$ ipython --no-banner

In [1]: import numpy as np

In [2]: np.set_printoptions(precision=2, suppress=True, linewidth=140, legacy="1.25")

In [3]: M = np.load("block8.npy")

In [4]: print(M)
[[1 1 0 0]
 [0 0 0 1]
 [0 0 1 2]
 [0 0 0 1]]

In [5]: U, sig, VT = np.linalg.svd(M)

In [6]: print(np.argmax(sig[:-1] / (sig[1:] + 1e-6)) + 1)
3

In [7]: M2 = U[:, :3] @ np.diag(sig[:3]) @ VT[:3]

In [8]: print(round(np.abs(M - M2).max(), 2))
0.0

In [9]: print(np.round(np.linalg.norm(M - M2) / np.linalg.norm(M), 2))
0.0

In [10]: print(np.linalg.matrix_rank(M, rtol=0.05))
3

In [11]: print(round(np.trace(np.linalg.pinv(M) @ M), 2))
3.0

In [12]: print(np.abs(np.diag(np.linalg.qr(M)[1])) > 1e-9)
[ True False  True  True]

In [13]: print((M + M.T) / 2)
[[1.  0.5 0.  0. ]
 [0.5 0.  0.  0.5]
 [0.  0.  1.  1. ]
 [0.  0.5 1.  1. ]]

In [14]: print(np.allclose(M, M.T))
False

In [15]: print(np.linalg.matrix_power(M, 2))
[[1 1 0 1]
 [0 0 0 1]
 [0 0 1 4]
 [0 0 0 1]]

In [16]: M2 = M[0, 0] * M[1:] - np.outer(M[1:, 0], M[0])

In [17]: print(M2)
[[0 0 0 1]
 [0 0 1 2]
 [0 0 0 1]]

In [18]: print(M[:, 0] / M[0, 0])
[1. 0. 0. 0.]

In [19]: print(np.flatnonzero(~M2.round(6).any(axis=1)))
[]

In [20]: print(np.linalg.matrix_rank(M2), np.linalg.matrix_rank(M))
2 3

In [21]: rng = np.random.default_rng(43401)

In [22]: z = rng.permutation(4)

In [23]: print(z)
[1 2 0 3]

In [24]: M2 = M[z][:, z]

In [25]: print(np.allclose(M2, M))
False

In [26]: print(M2)
[[0 0 0 1]
 [0 1 0 2]
 [1 0 1 0]
 [0 0 0 1]]

In [27]: print(np.diag(M2))
[0 1 1 1]

In [28]: r0 = np.array([-2, 3, 5, -2, -9, -9, 1, 8, -3, 2, -8])

In [29]: m1 = np.outer(rng.normal(size=12), r0) + 0.05 * rng.normal(size=(12, 11))

In [30]: print(m1)
[[ -2.04   2.98   4.97  -2.07  -9.02  -9.     1.03   7.95  -3.07   1.97  -8.01]
 [ -0.03   0.09   0.12  -0.09  -0.38  -0.44  -0.02   0.3   -0.21   0.02  -0.32]
 [  0.65  -0.83  -1.47   0.59   2.83   2.69  -0.36  -2.56   0.97  -0.51   2.49]
 [  1.34  -2.09  -3.56   1.42   6.35   6.45  -0.71  -5.71   2.09  -1.35   5.67]
 [  2.43  -3.59  -5.96   2.39  10.89  10.74  -1.19  -9.51   3.48  -2.44   9.55]
 [ -0.12   0.26   0.35  -0.15  -0.65  -0.72  -0.02   0.58  -0.34   0.07  -0.6 ]
 [  0.68  -0.97  -1.79   0.68   3.14   3.13  -0.35  -2.78   1.02  -0.68   2.74]
 [ -2.35   3.37   5.78  -2.38 -10.33 -10.4    1.14   9.25  -3.47   2.34  -9.21]
 [  3.29  -5.08  -8.36   3.33  14.94  15.01  -1.67 -13.45   5.    -3.31  13.43]
 [  0.91  -1.3   -2.33   0.84   4.14   4.17  -0.49  -3.63   1.3   -0.93   3.69]
 [ -2.68   4.08   6.81  -2.65 -12.2  -12.3    1.34  10.89  -4.08   2.74 -10.9 ]
 [  1.36  -2.03  -3.3    1.38   5.88   5.95  -0.7   -5.26   1.97  -1.3    5.31]]

In [31]: t3 = np.stack([m1, 3 * m1, m1[::-1]])

In [32]: print(np.linalg.matrix_rank(t3.reshape(3, -1)))
2

In [33]: print((t3 @ m1.T).shape)
(3, 12, 12)

In [34]: M2 = m1 / np.linalg.norm(m1, axis=1)
Traceback (most recent call last):
  Cell In[34], line 1
    M2 = m1 / np.linalg.norm(m1, axis=1)
ValueError: operands could not be broadcast together with shapes (12,11) (12,) 


In [35]: M2 = m1 / np.linalg.norm(m1, axis=1, keepdims=True)

In [36]: gram = M2 @ M2.T

In [37]: print(np.linalg.norm(M2, axis=1))
[1. 1. 1. 1. 1. 1. 1. 1. 1. 1. 1. 1.]

In [38]: print(gram[4])
[-1.   -0.97  1.    1.    1.   -0.99  1.   -1.    1.    1.   -1.    1.  ]

In [39]: print(round(np.degrees(np.arccos(np.clip(gram[4, 9], -1, 1))), 2))
1.01

In [40]: print(gram)
[[ 1.    0.97 -1.   -1.   -1.    0.99 -1.    1.   -1.   -1.    1.   -1.  ]
 [ 0.97  1.   -0.97 -0.97 -0.97  0.99 -0.97  0.97 -0.97 -0.97  0.97 -0.97]
 [-1.   -0.97  1.    1.    1.   -0.99  1.   -1.    1.    1.   -1.    1.  ]
 [-1.   -0.97  1.    1.    1.   -0.99  1.   -1.    1.    1.   -1.    1.  ]
 [-1.   -0.97  1.    1.    1.   -0.99  1.   -1.    1.    1.   -1.    1.  ]
 [ 0.99  0.99 -0.99 -0.99 -0.99  1.   -0.99  0.99 -0.99 -0.99  0.99 -0.99]
 [-1.   -0.97  1.    1.    1.   -0.99  1.   -1.    1.    1.   -1.    1.  ]
 [ 1.    0.97 -1.   -1.   -1.    0.99 -1.    1.   -1.   -1.    1.   -1.  ]
 [-1.   -0.97  1.    1.    1.   -0.99  1.   -1.    1.    1.   -1.    1.  ]
 [-1.   -0.97  1.    1.    1.   -0.99  1.   -1.    1.    1.   -1.    1.  ]
 [ 1.    0.97 -1.   -1.   -1.    0.99 -1.    1.   -1.   -1.    1.   -1.  ]
 [-1.   -0.97  1.    1.    1.   -0.99  1.   -1.    1.    1.   -1.    1.  ]]

In [41]: th = np.radians(36)

In [42]: R = np.eye(11)

In [43]: R[9, 9] = R[4, 4] = np.cos(th)

In [44]: R[9, 4], R[4, 9] = -np.sin(th), np.sin(th)

In [45]: print(R)
[[ 1.    0.    0.    0.    0.    0.    0.    0.    0.    0.    0.  ]
 [ 0.    1.    0.    0.    0.    0.    0.    0.    0.    0.    0.  ]
 [ 0.    0.    1.    0.    0.    0.    0.    0.    0.    0.    0.  ]
 [ 0.    0.    0.    1.    0.    0.    0.    0.    0.    0.    0.  ]
 [ 0.    0.    0.    0.    0.81  0.    0.    0.    0.    0.59  0.  ]
 [ 0.    0.    0.    0.    0.    1.    0.    0.    0.    0.    0.  ]
 [ 0.    0.    0.    0.    0.    0.    1.    0.    0.    0.    0.  ]
 [ 0.    0.    0.    0.    0.    0.    0.    1.    0.    0.    0.  ]
 [ 0.    0.    0.    0.    0.    0.    0.    0.    1.    0.    0.  ]
 [ 0.    0.    0.    0.   -0.59  0.    0.    0.    0.    0.81  0.  ]
 [ 0.    0.    0.    0.    0.    0.    0.    0.    0.    0.    1.  ]]

In [46]: M2 = m1 @ R.T

In [47]: print(np.allclose(np.linalg.norm(m1, axis=1), np.linalg.norm(M2, axis=1)))
True
